% ipython --no-banner

In [1]: import numpy as np

In [2]: np.set_printoptions(precision=2, suppress=True, linewidth=120, sign=" ")

In [3]: K = np.loadtxt("m.csv", delimiter=",")

In [4]: K
Out[4]: 
array([[ 5.,  0.,  3.,  3.,  3.,  2.],
       [ 2.,  4.,  2.,  4.,  5.,  5.],
       [ 0.,  0.,  0.,  4.,  2.,  4.],
       [ 2.,  5.,  4.,  3.,  3.,  1.],
       [ 0.,  5.,  5.,  4.,  0.,  4.],
       [ 1.,  0.,  4.,  1.,  4.,  3.]])

In [5]: w1 = np.array([[2, 3], [0, 3], [1, 1], [0, 2], [1, 2], [1, 0]])

In [6]: c = np.array([1, -1])

In [7]: H = np.maximum(K @ w1 + c, 0)

In [8]: H
Out[8]: 
array([[ 19.,  29.],
       [ 17.,  37.],
       [  7.,  11.],
       [ 13.,  36.],
       [ 10.,  27.],
       [ 14.,  16.]])

In [9]: (H > 0).mean(axis=0)
Out[9]: array([ 1.,  1.])

In [10]: (H > 0).astype(int)
Out[10]: 
array([[ 1,  1],
       [ 1,  1],
       [ 1,  1],
       [ 1,  1],
       [ 1,  1],
       [ 1,  1]])

In [11]: cent = np.array([[0, 8, 0], [8, 4, 5]])

In [12]: H @ cent
Out[12]: 
array([[ 232.,  268.,  145.],
       [ 296.,  284.,  185.],
       [  88.,  100.,   55.],
       [ 288.,  248.,  180.],
       [ 216.,  188.,  135.],
       [ 128.,  176.,   80.]])

In [13]: (H @ cent).round(6).argmax(axis=1)
Out[13]: array([ 1,  0,  1,  0,  0,  1])

In [14]: M2 = np.linalg.inv(K)

In [15]: np.allclose(M2, K.T)
Out[15]: False

In [16]: round(float(np.linalg.slogdet(K)[0]), 2)
Out[16]: 1.0

In [17]: round(np.linalg.det(K) * np.linalg.det(M2), 2)
Out[17]: np.float64(1.0)

In [18]: np.linalg.det(K) * M2
Out[18]: 
array([[ 1462.,  1010., -1355., -1090.,   282.,  -864.],
       [ -342.,  1174., -1046.,    40.,   278.,  -718.],
       [   78., -1150.,    18.,   432.,   488.,  1046.],
       [   62., -1720.,  2432.,  1794.,  -418.,  -458.],
       [ -660.,    60.,   573.,  1180., -1228.,   820.],
       [  268.,  1690., -1147., -2384.,  1032.,    48.]])

In [19]: np.round(np.linalg.inv(M2), 2) + 0
Out[19]: 
array([[ 5.,  0.,  3.,  3.,  3.,  2.],
       [ 2.,  4.,  2.,  4.,  5.,  5.],
       [ 0.,  0.,  0.,  4.,  2.,  4.],
       [ 2.,  5.,  4.,  3.,  3.,  1.],
       [ 0.,  5.,  5.,  4.,  0.,  4.],
       [ 1.,  0.,  4.,  1.,  4.,  3.]])

In [20]: np.round(K @ M2, 2) + 0
Out[20]: 
array([[ 1.,  0.,  0.,  0.,  0.,  0.],
       [ 0.,  1.,  0.,  0.,  0.,  0.],
       [ 0.,  0.,  1.,  0.,  0.,  0.],
       [ 0.,  0.,  0.,  1.,  0.,  0.],
       [ 0.,  0.,  0.,  0.,  1.,  0.],
       [ 0.,  0.,  0.,  0.,  0.,  1.]])

In [21]: (np.abs(M2) > 1e-9).astype(int)
Out[21]: 
array([[ 1,  1,  1,  1,  1,  1],
       [ 1,  1,  1,  1,  1,  1],
       [ 1,  1,  1,  1,  1,  1],
       [ 1,  1,  1,  1,  1,  1],
       [ 1,  1,  1,  1,  1,  1],
       [ 1,  1,  1,  1,  1,  1]])
